$ python3 -q
>>> import numpy as np
>>> import numpy.linalg as la
>>> np.set_printoptions(suppress=True, linewidth=160)
>>> rd = lambda a: np.round(a, 3) + 0
>>> q, _ = la.qr(np.array([[0.4, 0.2, -1.0, 0.6, -2.0],
...     [-2.0, 1.4, -0.7, -0.3, -0.6],
...     [1.4, -0.7, -0.1, -1.9, 0.0],
...     [-0.7, 0.4, 0.5, 0.2, 0.8],
...     [0.2, 0.7, -0.5, -1.3, -0.4]]))
>>> ev = np.array([-1, 4, -1, -4, 5])
>>> K = q @ np.diag(ev) @ q.T
>>> rd(K)
array([[ 0.393,  1.452,  2.348,  1.676,  1.166],
       [ 1.452, -1.287, -0.674,  0.564,  0.914],
       [ 2.348, -0.674, -1.515,  2.153, -0.294],
       [ 1.676,  0.564,  2.153,  2.268, -1.35 ],
       [ 1.166,  0.914, -0.294, -1.35 ,  3.141]])
>>> # equal to its transpose
>>> np.all(la.eigvalsh(K) > 0)
np.False_
>>> [round(float(la.det(K[:i, :i])), 2) + 0 for i in range(1, 6)]
[0.39, -2.62, 6.28, -0.72, -80.0]
>>> q, _ = la.qr(np.array([[0.8, 0.1, 0.3, -0.8],
...     [1.1, -2.6, -1.9, 0.0],
...     [0.1, 1.7, 2.1, -0.1],
...     [-1.4, -1.2, 0.4, 1.2]]))
>>> mat = 4 * q
>>> rd(mat)
array([[-1.637,  0.358, -1.662,  3.23 ],
       [-2.251, -2.829, -1.037, -1.361],
       [-0.205,  2.092, -2.878, -1.816],
       [ 2.865, -1.869, -1.97 ,  0.646]])
>>> out = np.array([[2, 0, 3], [0, 2, 1]])
>>> cent = np.kron(out, mat)
>>> la.matrix_rank(cent)
np.int64(8)
>>> cent.shape
(8, 12)
>>> rd(la.norm(cent, 2)), rd(la.norm(out, 2) * la.norm(mat, 2))
(np.float64(14.967), np.float64(14.967))
>>> x0 = np.array([-2, -2, -2, -2])
>>> rd(mat @ np.ones(4))
array([ 0.288, -7.478, -2.807, -0.328])
>>> (mat @ x0).argmax()
np.int64(1)
>>> q = mat.astype(float).copy()
>>> for j in range(4):
...     q[:, j] -= q[:, :j] @ (q[:, :j].T @ q[:, j])
...     q[:, j] /= la.norm(q[:, j])
... 
>>> rd(q.T @ q)
array([[1., 0., 0., 0.],
       [0., 1., 0., 0.],
       [0., 0., 1., 0.],
       [0., 0., 0., 1.]])
>>> mat.shape
(4, 4)
>>> rd(la.norm(mat))
np.float64(8.0)
>>> rd(mat.sum(axis=0))
array([-1.228, -2.249, -7.546,  0.698])
>>> rd(np.abs(mat).max())
np.float64(3.23)
>>> rd(np.diff(mat, axis=0))
array([[-0.614, -3.187,  0.625, -4.591],
       [ 2.047,  4.921, -1.841, -0.455],
       [ 3.07 , -3.961,  0.909,  2.462]])
>>> la.matrix_rank(mat)
np.int64(4)
>>> np.count_nonzero(mat)
np.int64(16)
>>> rd(la.svd(mat, compute_uv=False))
array([4., 4., 4., 4.])
>>> M = np.array([[-1.4, 0.7, 0.4, 0.0, -0.6, -1.1, 2.2],
...     [-1.9, -0.6, 0.4, -1.5, -0.8, -0.3, -0.4],
...     [1.0, -0.2, 0.6, 1.1, 0.9, 0.2, -0.2],
...     [0.5, 1.0, 0.3, 0.4, 0.5, 1.0, 0.0],
...     [-0.1, 1.2, -0.6, -1.0, 0.2, 0.4, -0.5],
...     [1.5, 0.2, 0.0, -0.8, -1.2, -1.6, 1.7],
...     [-0.5, -0.3, 0.7, 1.3, -0.2, 0.3, -1.2],
...     [-0.9, 2.2, -0.2, -0.3, 1.3, 1.9, 0.2],
...     [-1.0, -0.2, 0.1, -0.4, 0.4, 0.5, -1.6]])
>>> M[:, 1] *= 5
>>> M
array([[-1.4,  3.5,  0.4,  0. , -0.6, -1.1,  2.2],
       [-1.9, -3. ,  0.4, -1.5, -0.8, -0.3, -0.4],
       [ 1. , -1. ,  0.6,  1.1,  0.9,  0.2, -0.2],
       [ 0.5,  5. ,  0.3,  0.4,  0.5,  1. ,  0. ],
       [-0.1,  6. , -0.6, -1. ,  0.2,  0.4, -0.5],
       [ 1.5,  1. ,  0. , -0.8, -1.2, -1.6,  1.7],
       [-0.5, -1.5,  0.7,  1.3, -0.2,  0.3, -1.2],
       [-0.9, 11. , -0.2, -0.3,  1.3,  1.9,  0.2],
       [-1. , -1. ,  0.1, -0.4,  0.4,  0.5, -1.6]])
>>> hat = M @ la.solve(M.T @ M, M.T)
>>> np.allclose(hat @ hat, hat)
True
>>> q, r_ = la.qr(M)
>>> rd(q @ r_)
array([[-1.4,  3.5,  0.4,  0. , -0.6, -1.1,  2.2],
       [-1.9, -3. ,  0.4, -1.5, -0.8, -0.3, -0.4],
       [ 1. , -1. ,  0.6,  1.1,  0.9,  0.2, -0.2],
       [ 0.5,  5. ,  0.3,  0.4,  0.5,  1. ,  0. ],
       [-0.1,  6. , -0.6, -1. ,  0.2,  0.4, -0.5],
       [ 1.5,  1. ,  0. , -0.8, -1.2, -1.6,  1.7],
       [-0.5, -1.5,  0.7,  1.3, -0.2,  0.3, -1.2],
       [-0.9, 11. , -0.2, -0.3,  1.3,  1.9,  0.2],
       [-1. , -1. ,  0.1, -0.4,  0.4,  0.5, -1.6]])
>>> np.allclose(r_.T @ r_, M.T @ M)
True
>>> rd(np.trace(q @ q.T))
np.float64(7.0)
>>> out = np.c_[M[:, :2] @ np.array([[-1, 0], [-1, -2]]), np.array([0, 3, 0, 1, 3, 1, 1, 2, 0])]
>>> out
array([[ -2.1,  -7. ,   0. ],
       [  4.9,   6. ,   3. ],
       [  0. ,   2. ,   0. ],
       [ -5.5, -10. ,   1. ],
       [ -5.9, -12. ,   3. ],
       [ -2.5,  -2. ,   1. ],
       [  2. ,   3. ,   1. ],
       [-10.1, -22. ,   2. ],
       [  2. ,   2. ,   0. ]])
>>> rd(la.norm(la.qr(M)[0].T @ out, axis=0) ** 2 / ((out ** 2).sum(axis=0) + 1e-12))
array([1.   , 1.   , 0.853])
>>> rd(la.lstsq(M, out[:, 0])[0])
array([-1., -1.,  0.,  0.,  0.,  0.,  0.])
>>> la.matrix_rank(out)
np.int64(3)
>>> rd(la.det(K.T))
np.float64(-80.0)
>>> rd(np.einsum("ii->", K))
np.float64(3.0)
>>> rd(np.einsum("ij,ji->", K, K))
np.float64(59.0)
>>> t = np.radians(45)
>>> r_ = np.eye(7)
>>> r_[6, 6] = r_[4, 4] = np.cos(t)
>>> r_[6, 4], r_[4, 6] = -np.sin(t), np.sin(t)
>>> rd(r_)
array([[ 1.   ,  0.   ,  0.   ,  0.   ,  0.   ,  0.   ,  0.   ],
       [ 0.   ,  1.   ,  0.   ,  0.   ,  0.   ,  0.   ,  0.   ],
       [ 0.   ,  0.   ,  1.   ,  0.   ,  0.   ,  0.   ,  0.   ],
       [ 0.   ,  0.   ,  0.   ,  1.   ,  0.   ,  0.   ,  0.   ],
       [ 0.   ,  0.   ,  0.   ,  0.   ,  0.707,  0.   ,  0.707],
       [ 0.   ,  0.   ,  0.   ,  0.   ,  0.   ,  1.   ,  0.   ],
       [ 0.   ,  0.   ,  0.   ,  0.   , -0.707,  0.   ,  0.707]])
>>> out = M @ r_.T
>>> rd(la.svd(M, compute_uv=False)), rd(la.svd(out, compute_uv=False))
(array([14.615,  4.519,  3.614,  2.364,  1.217,  0.802,  0.616]), array([14.615,  4.519,  3.614,  2.364,  1.217,  0.802,  0.616]))
>>> np.allclose(la.norm(M, axis=1), la.norm(out, axis=1))
True
>>> arr = np.load("w.npy")
>>> rd(arr)
array([[-34.399,   5.008, -20.201,  26.07 , -11.677],
       [-18.475,   2.414,  -9.584,  14.74 ,  -5.489],
       [ -8.588,   1.07 ,  -3.348,   7.448,  -2.175],
       [ -6.603,   0.84 ,  -2.193,   5.923,  -1.6  ],
       [ -5.043,   0.671,  -1.337,   4.693,  -1.181],
       [ -4.455,   0.61 ,  -1.032,   4.22 ,  -1.032],
       [ -4.407,   0.605,  -1.008,   4.181,  -1.02 ],
       [ -2.518,   0.415,  -0.145,   2.598,  -0.583],
       [ -1.839,   0.345,   0.093,   1.99 ,  -0.441],
       [ -1.634,   0.322,   0.152,   1.801,  -0.4  ],
       [ -1.424,   0.298,   0.203,   1.603,  -0.359],
       [ -0.721,   0.201,   0.281,   0.892,  -0.216],
       [  1.645,  -2.556,  -2.827,  -2.633,   3.339],
       [  4.148,  -5.212,  -3.275,  -4.937,   7.423],
       [  4.878,  -5.866,  -3.223,  -5.544,   8.466],
       [ 12.412, -11.593,  -1.31 , -11.357,  17.917]])
>>> Ac = arr - arr.mean(axis=0)
>>> vecs = la.svd(Ac)[2][:3]
>>> out = Ac - Ac @ vecs.T @ vecs
>>> la.norm(out, axis=1).round(6).argmax()
np.int64(0)
>>> rd(np.cov(Ac @ vecs.T, rowvar=False))
array([[243.72 ,   0.   ,   0.   ],
       [  0.   ,  20.841,   0.   ],
       [  0.   ,   0.   ,   1.03 ]])
>>> rd((Ac @ vecs.T).std(axis=0))
array([15.116,  4.42 ,  0.983])
>>> C2 = np.cov(arr, rowvar=False)
>>> rd(np.polyfit(arr[:, 4], arr[:, 2], 1))
array([ 0.4  , -3.321])
>>> rd(np.median(arr, axis=0))
array([-2.178,  0.38 , -1.323,  2.294, -0.512])
>>> np.argsort(-arr.std(axis=0).round(6), kind="stable")
array([0, 3, 4, 2, 1])
>>> W = np.array([[1, 0, 3, 1, 1],
...     [1, 1, 2, 1, 0],
...     [0, 3, 1, 1, 1],
...     [2, 1, 2, 3, 0],
...     [2, 1, 2, 3, 3]])
>>> c = np.array([6, 4, 2, 8, 3])
>>> hid = np.maximum(arr @ W + c, 0)
>>> la.matrix_rank(hid)
np.int64(5)
>>> rd((hid > 0).mean(axis=0))
array([1.   , 0.625, 0.5  , 1.   , 0.438])
>>> cent = np.array([[-5, 5], [4, 0], [3, -3], [4, 5], [-3, 2]])
>>> (hid @ cent).round(6).argmax(axis=1)
array([1, 1, 1, 1, 1, 1, 1, 1, 1, 1, 1, 1, 1, 1, 1, 1])
>>> cent = arr[[3, 12]].astype(float)
>>> for _ in range(5):
...     lab = la.norm(arr[:, None] - cent, axis=-1).argmin(axis=1)
...     cent = np.array([arr[lab == j].mean(axis=0) for j in range(2)])
... 
>>> lab
array([0, 0, 0, 0, 0, 0, 0, 0, 0, 0, 0, 0, 1, 1, 1, 1])
>>> rd(cent)
array([[-7.509,  1.067, -3.177,  6.347, -2.181],
       [ 5.771, -6.307, -2.658, -6.118,  9.287]])
>>> np.abs(cent[1] - cent[0]).argmax()
np.int64(0)
>>> F = np.loadtxt("test14.csv", delimiter=",")
>>> F
array([[ 0., -4.,  0.,  0., 18.,  0.],
       [ 0., -4., -4.,  0., 18., 18.],
       [-2., -2., -4.,  9.,  9., 18.],
       [ 0.,  8.,  0.,  0., 14.,  0.],
       [ 0.,  8.,  8.,  0., 14., 14.],
       [ 4.,  4.,  8.,  7.,  7., 14.]])
>>> r0, g = F[0], F[4]
>>> r0 @ r0
np.float64(340.0)
>>> r0 @ g
np.float64(220.0)
>>> pr = (r0 @ g) / (r0 @ r0) * r0
>>> rd(la.norm(r0 + g) ** 2 + la.norm(r0 - g) ** 2)
np.float64(1720.0)
>>> np.outer(r0, g)
array([[  0.,   0.,   0.,   0.,   0.,   0.],
       [ -0., -32., -32.,  -0., -56., -56.],
       [  0.,   0.,   0.,   0.,   0.,   0.],
       [  0.,   0.,   0.,   0.,   0.,   0.],
       [  0., 144., 144.,   0., 252., 252.],
       [  0.,   0.,   0.,   0.,   0.,   0.]])
>>> rd(pr)
array([ 0.   , -2.588,  0.   ,  0.   , 11.647,  0.   ])
>>> def softmax(z):
...     e = np.exp(z - z.max(axis=-1, keepdims=True))
...     return e / e.sum(axis=-1, keepdims=True)
... 
>>> rd(softmax(F).sum(axis=1))
array([1., 1., 1., 1., 1., 1.])
>>> rd(softmax(F[4]))
array([0.   , 0.001, 0.001, 0.   , 0.499, 0.499])
>>> scores = F @ F.T / np.sqrt(6)
>>> rd(softmax(scores))
array([[0.5, 0.5, 0. , 0. , 0. , 0. ],
       [0. , 1. , 0. , 0. , 0. , 0. ],
       [0. , 0.5, 0.5, 0. , 0. , 0. ],
       [0. , 0. , 0. , 0.5, 0.5, 0. ],
       [0. , 0. , 0. , 0. , 1. , 0. ],
       [0. , 0. , 0. , 0. , 0.5, 0.5]])
>>> rd(softmax(scores)[4] @ F)
array([ 0.,  8.,  8.,  0., 14., 14.])
>>> rd(softmax(scores + np.triu(np.full(scores.shape, -np.inf), 1)))
array([[1. , 0. , 0. , 0. , 0. , 0. ],
       [0. , 1. , 0. , 0. , 0. , 0. ],
       [0. , 0.5, 0.5, 0. , 0. , 0. ],
       [0. , 0. , 0. , 1. , 0. , 0. ],
       [0. , 0. , 0. , 0. , 1. , 0. ],
       [0. , 0. , 0. , 0. , 0.5, 0.5]])
>>> x0 = np.array([4, 6, 0, 0, 0, 7])
>>> rhs = F @ x0
>>> c, lr = np.zeros(6), 1 / la.norm(F, 2) ** 2
>>> for i in range(200):
...     c -= lr * F.T @ (F @ c - rhs)
...     if i % 50 == 0: print(i, round(la.norm(F @ c - rhs), 3))
... 
0 96.788
50 12.518
100 8.921
150 7.244
>>> rd(c)
array([1.977, 5.691, 0.778, 0.192, 0.029, 6.926])
>>> E = np.loadtxt("block10.csv", delimiter=",")
>>> rd(E)
array([[ 0.451, -0.776, -0.076],
       [-0.776,  1.394,  0.39 ],
       [-0.076,  0.39 ,  1.155]])
>>> hat = np.triu(np.array([[0, -1, 0], [1, -1, -2], [2, 0, -1]]), 1) + np.eye(3)
>>> out = hat @ E @ la.inv(hat)
>>> rd(out)
array([[ 1.227, -0.942, -2.351],
       [-0.625, -0.011, -1.942],
       [-0.076,  0.314,  1.784]])
>>> np.trace(out), np.trace(E)
(np.float64(3.0), np.float64(3.0))
